% python3 -q
>>> import numpy as np
>>> from numpy import linalg as LA
>>> np.set_printoptions(precision=2, suppress=True, linewidth=120, legacy="1.25")
>>> rd = lambda a: np.round(a, 2) + 0
>>> mat = np.loadtxt("run9.csv", delimiter=",")
>>> print(mat)
[[-3. -1. -3.  1. -2. -1. -2. -3.  1.  1. -2.  0.  3.]
 [-2.  3.  0. -2.  2. -1.  2. -2. -1. -2. -3.  2.  1.]
 [-1. -1.  1. -1.  1.  1.  0.  0.  3.  0.  1. -1.  1.]
 [-2. -3. -2.  1.  0.  2. -3. -3.  3.  3.  3. -3.  1.]
 [-3. -2.  0.  3.  3. -2. -3.  1. -1.  1.  0.  2.  1.]
 [ 1.  0. -2. -3.  0.  3.  3. -3. -3. -1.  2. -3. -1.]
 [ 3. -1.  1. -3.  3.  2.  0.  0.  0. -2.  3.  0. -1.]
 [-2.  1. -3.  0.  2.  0.  3.  2.  2.  0. -2.  0.  3.]
 [-3.  2. -1. -3. -2.  2.  3. -1. -2. -3.  1.  2. -1.]]
>>> x = np.array([-5, -5, -3, -4, -5, -5, 5, 2, 1, -4, -2, 3, -3])
>>> print(mat @ (2 * x))
[ 32.  40.  -8. -62. -14.  -4. -42.  40. 100.]
>>> mat @ np.eye(13)[8]
array([ 1., -1.,  3.,  3., -1., -3.,  0.,  2., -2.])
>>> LA.norm(mat @ x) <= LA.norm(mat, 2) * LA.norm(x) + 1e-9
True
>>> mat * x
array([[ 15.,   5.,   9.,  -4.,  10.,   5., -10.,  -6.,   1.,  -4.,   4.,   0.,  -9.],
       [ 10., -15.,  -0.,   8., -10.,   5.,  10.,  -4.,  -1.,   8.,   6.,   6.,  -3.],
       [  5.,   5.,  -3.,   4.,  -5.,  -5.,   0.,   0.,   3.,  -0.,  -2.,  -3.,  -3.],
       [ 10.,  15.,   6.,  -4.,  -0., -10., -15.,  -6.,   3., -12.,  -6.,  -9.,  -3.],
       [ 15.,  10.,  -0., -12., -15.,  10., -15.,   2.,  -1.,  -4.,  -0.,   6.,  -3.],
       [ -5.,  -0.,   6.,  12.,  -0., -15.,  15.,  -6.,  -3.,   4.,  -4.,  -9.,   3.],
       [-15.,   5.,  -3.,  12., -15., -10.,   0.,   0.,   0.,   8.,  -6.,   0.,   3.],
       [ 10.,  -5.,   9.,  -0., -10.,  -0.,  15.,   4.,   2.,  -0.,   4.,   0.,  -9.],
       [ 15., -10.,   3.,  12.,  10., -10.,  15.,  -2.,  -2.,  12.,  -2.,   6.,   3.]])
>>> np.einsum("ij,j->i", mat, x)
array([ 16.,  20.,  -4., -31.,  -7.,  -2., -21.,  20.,  50.])
>>> mat @ np.ones(13)
array([-11.,  -3.,   4.,  -3.,   0.,  -7.,   5.,   6.,  -6.])
>>> F = np.load("data.npy")
>>> F
array([[ 0,  2,  4, -7,  8, -8, -1,  5],
       [ 0,  0,  7, -8, -5, -9,  1, -9],
       [ 0,  0,  0,  4,  1, -8,  9,  2],
       [ 0,  0,  0,  0, -7,  3,  4,  0],
       [ 0,  0,  0,  0,  0, -7,  5,  0],
       [ 0,  0,  0,  0,  0,  0,  0,  8],
       [ 0,  0,  0,  0,  0,  0,  0,  7],
       [ 0,  0,  0,  0,  0,  0,  0,  0]])
>>> print(rd(F @ LA.pinv(F) @ F))
[[ 0.  2.  4. -7.  8. -8. -1.  5.]
 [ 0.  0.  7. -8. -5. -9.  1. -9.]
 [ 0.  0.  0.  4.  1. -8.  9.  2.]
 [ 0.  0.  0.  0. -7.  3.  4.  0.]
 [ 0.  0.  0.  0.  0. -7.  5.  0.]
 [ 0.  0.  0.  0.  0.  0.  0.  8.]
 [ 0.  0.  0.  0.  0.  0.  0.  7.]
 [ 0.  0.  0.  0.  0.  0.  0.  0.]]
>>> np.abs(np.diag(LA.qr(F)[1])) > 1e-9
array([False, False, False, False, False, False, False, False])
>>> try:
...     LA.inv(F)
... except LA.LinAlgError as e:
...     print("failed:", e)
... 
failed: Singular matrix
>>> print(LA.lstsq(F[:-1].T, F[-1])[2])
6
>>> rd(np.trace(LA.pinv(F) @ F))
6.0
